% python3 -q
>>> import numpy as np
>>> np.set_printoptions(precision=2, suppress=True, linewidth=200)
>>> F = np.load("out15.npy")
>>> F
array([[ 3.  ,  1.02,  3.01,  2.02,  2.06,  0.06,  3.05,  1.06,  1.98,  1.96,  3.  ,  1.04],
       [ 2.99,  1.04,  2.98,  1.93,  2.03,  0.01,  3.04,  1.01,  1.99,  1.92,  2.96,  1.02],
       [ 3.05,  0.96,  3.05,  2.03,  1.99,  0.  ,  2.99,  0.95,  1.99,  2.03,  2.95,  1.05],
       [ 3.02,  0.98,  3.  ,  1.98,  1.93,  0.  ,  2.99,  1.03,  2.05,  1.96,  3.06,  1.01],
       [ 3.05,  1.01,  3.07,  1.96,  1.94,  0.05,  2.95,  0.97,  1.87,  1.97,  3.  ,  1.01],
       [ 2.97,  0.95,  3.03,  1.91,  2.06,  0.05,  3.03,  0.94,  2.03,  2.05,  3.12,  0.97],
       [ 2.97,  0.87,  3.04,  1.99,  1.99,  0.04,  3.02,  1.05,  1.89,  2.02,  2.98,  0.92],
       [ 3.  ,  1.01,  3.02,  2.02,  2.04, -0.04,  3.04,  0.97,  2.02,  2.02,  2.94,  1.  ],
       [ 2.95,  0.95,  3.05,  1.98,  1.97,  0.08,  3.  ,  0.99,  2.03,  2.05,  2.97,  1.08],
       [ 2.99,  0.95,  2.97,  1.94,  2.04,  0.01,  2.97,  0.92,  1.99,  1.98,  3.06,  1.05],
       [ 2.99,  1.04,  3.  ,  1.98,  2.03, -0.01,  3.08,  1.01,  2.02,  1.93,  2.98,  1.06],
       [ 2.98,  1.  ,  3.02,  2.05,  2.03,  0.02,  2.99,  0.96,  2.07,  2.04,  3.05,  0.98],
       [ 2.91,  1.06,  2.99,  2.02,  1.99,  0.01,  3.  ,  1.01,  2.01,  1.98,  2.98,  0.91],
       [ 3.03,  0.92,  3.02,  1.97,  2.01,  0.  ,  3.02,  0.98,  1.98,  1.95,  3.09,  0.95],
       [ 0.94,  3.03, -0.06,  0.13, -0.06,  0.  , -0.08,  1.03, -0.14,  0.  ,  0.05,  0.93],
       [ 1.03,  2.99,  0.08,  0.08, -0.07, -0.01,  0.01,  0.96, -0.01, -0.02, -0.09,  1.09],
       [ 1.1 ,  3.06, -0.06,  0.03,  0.05,  0.04, -0.04,  1.08, -0.01,  0.07,  0.1 ,  1.02],
       [ 1.08,  3.04, -0.01,  0.01,  0.02, -0.06, -0.02,  1.01, -0.03,  0.01, -0.08,  0.95],
       [ 0.96,  3.02, -0.01, -0.02, -0.02,  0.  , -0.08,  0.94, -0.04, -0.05, -0.02,  0.99],
       [ 1.02,  2.99, -0.03,  0.02, -0.12, -0.02, -0.02,  0.98, -0.11,  0.06, -0.03,  0.89],
       [ 1.  ,  3.09,  0.01, -0.06,  0.08, -0.01,  0.01,  1.06, -0.06,  0.07, -0.02,  1.01],
       [ 0.97,  3.01,  0.04, -0.01,  0.03,  0.09,  0.02,  0.99,  0.  ,  0.02,  0.02,  1.01],
       [ 1.02,  3.01,  0.03,  0.02,  0.01,  0.  ,  0.03,  0.93, -0.07, -0.03,  0.  ,  0.95],
       [ 0.94,  2.95, -0.03,  0.02, -0.04, -0.03,  0.02,  0.98,  0.04, -0.03, -0.03,  1.05],
       [ 1.06,  2.99,  0.08, -0.05,  0.01, -0.01,  0.01,  0.98, -0.1 , -0.01,  0.06,  0.99],
       [ 0.99,  3.01,  0.05, -0.07, -0.03,  0.  ,  0.02,  1.02, -0.03, -0.01,  0.03,  0.94],
       [ 0.97,  3.07,  0.11, -0.06, -0.08,  0.  ,  0.01,  1.02,  0.01, -0.04,  0.02,  1.01],
       [ 0.93,  2.95,  0.  , -0.08,  0.01, -0.01,  0.13,  1.01,  0.09, -0.02,  0.03,  1.07]])
>>> Ac = (F - F.mean(axis=0)) / F.std(axis=0)
>>> Ac.std(axis=0)
array([1., 1., 1., 1., 1., 1., 1., 1., 1., 1., 1., 1.])
>>> b = np.linalg.lstsq(np.delete(Ac, 9, axis=1), Ac[:, 9])[0]
>>> round(1 - np.var(Ac[:, 9] - np.delete(Ac, 9, axis=1) @ b), 2)
np.float64(1.0)
>>> b
array([ 0.22, -0.3 ,  0.26,  0.18,  0.36,  0.01, -0.46,  0.01,  0.3 , -0.16, -0.02])
